$ python -q
>>> import numpy as np
>>> import numpy.linalg as la
>>> np.set_printoptions(precision=1, suppress=True, linewidth=100)
>>> rng = np.random.default_rng(197428)
>>> labels = rng.integers(0, 3, 4)
>>> J = np.array([[2, -9, 5, -6], [0, 6, -2, 2], [-1, -1, 8, 9], [3, 5, -4, -8]]) * (labels[:, None] == labels)
>>> J
array([[ 2, -9,  0,  0],
       [ 0,  6,  0,  0],
       [ 0,  0,  8,  0],
       [ 0,  0,  0, -8]])
>>> (J != 0).astype(int)
array([[1, 1, 0, 0],
       [0, 1, 0, 0],
       [0, 0, 1, 0],
       [0, 0, 0, 1]])
>>> np.flatnonzero(la.matrix_power((J != 0) + (J.T != 0) + np.eye(4), 4)[3])
array([3])
>>> round(float(la.det(J)), 1)
-768.0
>>> M2 = J ** -1
Traceback (most recent call last):
  File "<python-input-10>", line 1, in <module>
    M2 = J ** -1
         ~~^^~~~
ValueError: Integers to negative integer powers are not allowed.
>>> M2 = la.inv(J)
>>> M2
array([[ 0.5,  0.8,  0. ,  0. ],
       [ 0. ,  0.2,  0. ,  0. ],
       [ 0. ,  0. ,  0.1,  0. ],
       [-0. , -0. , -0. , -0.1]])
>>> (np.abs(M2) > 1e-9).astype(int)
array([[1, 1, 0, 0],
       [0, 1, 0, 0],
       [0, 0, 1, 0],
       [0, 0, 0, 1]])
>>> np.round(J @ M2, 1) + 0
array([[1., 0., 0., 0.],
       [0., 1., 0., 0.],
       [0., 0., 1., 0.],
       [0., 0., 0., 1.]])
>>> np.round(la.det(J) * la.det(M2), 1)
np.float64(1.0)
>>> M2 = J / np.sqrt((J ** 2).mean(axis=1, keepdims=True))
>>> M2[3]
array([ 0.,  0.,  0., -2.])
>>> la.norm(M2, axis=1)
array([2., 2., 2., 2.])
>>> evals, V = la.eig(J)
>>> np.sort(la.eigvals(J @ J))
array([ 4., 36., 64., 64.])
>>> np.prod(evals)
np.float64(-768.0)
>>> np.sort(la.eigvals(J.T))
array([-8.,  2.,  6.,  8.])
>>> M2 = J[0, 0] * J[1:] - np.outer(J[1:, 0], J[0])
>>> M2
array([[  0,  12,   0,   0],
       [  0,   0,  16,   0],
       [  0,   0,   0, -16]])
>>> J[:, 0] / J[0, 0]
array([1., 0., 0., 0.])
>>> la.matrix_rank(M2), la.matrix_rank(J)
(np.int64(3), np.int64(4))
>>> np.flatnonzero(~M2.round(6).any(axis=1))
array([], dtype=int64)
>>> M = np.load("layer9.npy")
>>> M
array([[0, 2, 0],
       [2, 0, 0],
       [0, 0, 5]])
>>> x = np.array([-3, -3, 1])
>>> rhs = M @ x
>>> rhs
array([-6, -6,  5])
>>> la.solve(M, -2 * rhs)
array([ 6.,  6., -2.])
>>> la.solve(M, M[:, 0])
array([1., 0., 0.])
>>> (M != 0).astype(int)
array([[0, 1, 0],
       [1, 0, 0],
       [0, 0, 1]])
>>> (la.matrix_power((M != 0) + (M.T != 0) + np.eye(3), 3) > 0).astype(int)
array([[1, 1, 0],
       [1, 1, 0],
       [0, 0, 1]])
>>> np.round(la.det(M), 1)
np.float64(-20.0)
>>> np.flatnonzero(la.matrix_power((M != 0) + (M.T != 0) + np.eye(3), 3)[2])
array([2])
>>> q, _ = la.qr(np.array([[-0.4, 0.6], [0.5, 1.1], [-0.4, -1.2]]))
>>> A = q @ q.T
>>> A
array([[ 1. , -0.1, -0.1],
       [-0.1,  0.5, -0.5],
       [-0.1, -0.5,  0.5]])
>>> Uu, sigma, vt = la.svd(A)
>>> np.argmax(sigma[:-1] / (sigma[1:] + 1e-6)) + 1
np.int64(2)
>>> M2 = Uu[:, :2] @ np.diag(sigma[:2]) @ vt[:2]
>>> round(la.norm(A - M2) / la.norm(A), 1)
np.float64(0.0)
>>> rank = la.matrix_rank(A)
>>> rank
np.int64(2)
>>> ns = la.svd(A)[2][rank:].T
>>> np.allclose(A @ ns, 0)
True
>>> la.matrix_rank(A.T @ A), la.matrix_rank(A @ A.T)
(np.int64(2), np.int64(2))
>>> np.round(ns @ ns.T, 1) + 0
array([[0. , 0.1, 0.1],
       [0.1, 0.5, 0.5],
       [0.1, 0.5, 0.5]])
>>> ns.shape
(3, 1)
>>> [int(la.matrix_rank(A[:, :j + 1])) for j in range(3)]
[1, 2, 2]
>>> [int(la.matrix_rank(np.delete(A, i, axis=0))) for i in range(3)]
[2, 2, 2]
>>> ns[:, 0] / ns[np.abs(ns[:, 0]).round(6).argmax(), 0]
array([0.2, 1. , 1. ])
>>> np.round(A @ ns, 1) + 0
array([[0.],
       [0.],
       [0.]])
>>> data = np.loadtxt("run3.csv", delimiter=",")
>>> data
array([[-2.8, -1.2,  3.3],
       [-0.2,  2.6,  1.6],
       [ 2.9,  2. ,  0.3],
       [-2.1,  5.5,  1.4],
       [-0.1, -2.6, -1.1],
       [ 1.6,  2.8,  0.9],
       [-0.2,  2.3,  0.1],
       [ 0. , -0.7, -1.5],
       [ 1. , -3.2, -1.8],
       [ 2.6,  4.9, -0.4],
       [ 3.5, -1.2, -0.7],
       [ 0.8, -4. ,  0.8],
       [ 1.1, -0.2, -2. ],
       [ 1.2, -0.9,  0.3]])
>>> f = np.array([-2, -1])
>>> np.convolve(data[0], f)
array([ 5.6,  5.2, -5.4, -3.3])
>>> np.correlate(data[0], data[7], "full")
array([ 4.2,  3.8, -4.1, -2.3,  0. ])
>>> cen = data - data.mean(axis=1)
Traceback (most recent call last):
  File "<python-input-62>", line 1, in <module>
    cen = data - data.mean(axis=1)
          ~~~~~^~~~~~~~~~~~~~~~~~~
ValueError: operands could not be broadcast together with shapes (14,3) (14,) 
>>> cen = data - data.mean(axis=0)
>>> Uu, sigma, vt = la.svd(cen, full_matrices=False)
>>> np.abs(vt[-1])
array([0.5, 0.1, 0.8])
>>> sigma ** 2 / (sigma ** 2).sum()
array([0.6, 0.3, 0.1])
>>> sigma
array([10.8,  7.1,  3.8])
>>> la.matrix_rank(cen)
np.int64(3)
>>> np.round(cen.mean(axis=0), 1) + 0
array([0., 0., 0.])
>>> np.abs(vt[0]).argmax()
np.int64(1)
>>> np.searchsorted(np.cumsum(sigma ** 2) / (sigma ** 2).sum(), 0.9) + 1
np.int64(2)
>>> cen = data - data.mean(axis=0)
>>> V = la.svd(cen)[2][:2]
>>> M2 = cen - cen @ V.T @ V
>>> np.round(np.cov(cen @ V.T, rowvar=False), 1) + 0
array([[8.9, 0. ],
       [0. , 3.9]])
>>> M2.std(axis=0)
array([0.6, 0.1, 0.8])
>>> cent = data[[10, 7]].astype(float)
>>> for _ in range(5):
...     labels = la.norm(data[:, None] - cent, axis=-1).argmin(axis=1)
...     cent = np.array([data[labels == j].mean(axis=0) for j in range(2)])
... 
>>> labels
array([1, 0, 0, 0, 1, 0, 0, 1, 1, 0, 1, 1, 1, 1])
>>> cent
array([[ 0.8,  3.4,  0.7],
       [ 0.6, -1.8, -0.3]])
>>> np.abs(cent[1] - cent[0]).argmax()
np.int64(1)
>>> cent[1] - cent[0]
array([-0.2, -5.1, -1. ])
>>> labels = data[:, 2] > np.median(data[:, 2])
>>> f = data[labels].mean(axis=0) - data[~labels].mean(axis=0)
>>> np.argsort(-np.abs(f).round(6), kind="stable")
array([2, 1, 0])
>>> ((data - data.mean(axis=0)) @ f > 0).astype(int)
array([1, 1, 1, 1, 0, 1, 1, 0, 0, 1, 0, 0, 0, 0])
>>> mat = np.load("out11.npy")
>>> mat
array([[4., 1., 1.],
       [1., 4., 1.],
       [1., 1., 4.]])
>>> evals, V = la.eig(M)
>>> np.round(M @ V[:, 0] - evals[0] * V[:, 0], 1) + 0
array([0., 0., 0.])
>>> evals
array([ 2., -2.,  5.])
>>> np.prod(evals)
np.float64(-20.0)
>>> feats = np.loadtxt("arr.csv", delimiter=",")
>>> feats
array([[-0.1,  0.6, -0.4, -2.5],
       [-2.9, -3. ,  4.1,  6.5],
       [-2.8, -1.7,  2.2,  2.4]])
>>> M2 = feats / la.norm(feats, axis=1)
Traceback (most recent call last):
  File "<python-input-95>", line 1, in <module>
    M2 = feats / la.norm(feats, axis=1)
         ~~~~~~^~~~~~~~~~~~~~~~~~~~~~~~
ValueError: operands could not be broadcast together with shapes (3,4) (3,) 
>>> M2 = feats / la.norm(feats, axis=1, keepdims=True)
>>> cov = M2 @ M2.T
>>> la.norm(M2, axis=1)
array([1., 1., 1.])
>>> cov[2]
array([-0.6,  0.9,  1. ])
>>> cov
array([[ 1. , -0.9, -0.6],
       [-0.9,  1. ,  0.9],
       [-0.6,  0.9,  1. ]])
>>> np.argwhere(np.triu(np.abs(cov) > 0.95, 1))
array([], shape=(0, 2), dtype=int64)
>>> th = np.radians(135)
>>> r_ = np.eye(4)
>>> r_[3, 3] = r_[2, 2] = np.cos(th)
>>> r_[3, 2], r_[2, 3] = -np.sin(th), np.sin(th)
>>> r_
array([[ 1. ,  0. ,  0. ,  0. ],
       [ 0. ,  1. ,  0. ,  0. ],
       [ 0. ,  0. , -0.7,  0.7],
       [ 0. ,  0. , -0.7, -0.7]])
>>> M2 = feats @ r_.T
>>> round(la.det(r_), 1), round(np.trace(r_), 1)
(np.float64(1.0), np.float64(0.6))
>>> la.svd(feats, compute_uv=False), la.svd(M2, compute_uv=False)
(array([10. ,  2. ,  0.4]), array([10. ,  2. ,  0.4]))
>>> np.allclose(la.norm(feats, axis=1), la.norm(M2, axis=1))
True
>>> F = np.load("x.npy")
>>> F
array([[16,  8, 16, 12],
       [ 8,  4,  8,  6],
       [16,  8, 16, 12],
       [12,  6, 12,  9]])
>>> np.round(la.eigvals(F), 1) + 0
array([ 0., 45.,  0.,  0.])
>>> round(float(la.det(F.T)), 1)
0.0
>>> Uu, sigma, vt = la.svd(F, full_matrices=False)
>>> np.round(Uu.T @ F @ vt.T, 1) + 0
array([[45.,  0.,  0.,  0.],
       [ 0.,  0.,  0.,  0.],
       [ 0.,  0.,  0.,  0.],
       [ 0.,  0.,  0.,  0.]])
>>> np.round(sigma / sigma[0], 1) + 0
array([1., 0., 0., 0.])
>>> np.round(Uu.T @ Uu, 1) + 0
array([[1., 0., 0., 0.],
       [0., 1., 0., 0.],
       [0., 0., 1., 0.],
       [0., 0., 0., 1.]])
>>> np.round(vt @ vt.T, 1) + 0
array([[1., 0., 0., 0.],
       [0., 1., 0., 0.],
       [0., 0., 1., 0.],
       [0., 0., 0., 1.]])
>>> f = np.array([2, 1, 1, 3])
>>> arr = 3 * np.eye(4) + np.outer(f, f)
>>> arr
array([[ 7.,  2.,  2.,  6.],
       [ 2.,  4.,  1.,  3.],
       [ 2.,  1.,  4.,  3.],
       [ 6.,  3.,  3., 12.]])
>>> # symmetric
>>> x = np.ones(3)
>>> for _ in range(6):
...     x = mat @ x
...     x /= la.norm(x)
...     print(round(x @ mat @ x, 1))
... 
6.0
6.0
6.0
6.0
6.0
6.0
>>> x
array([0.6, 0.6, 0.6])
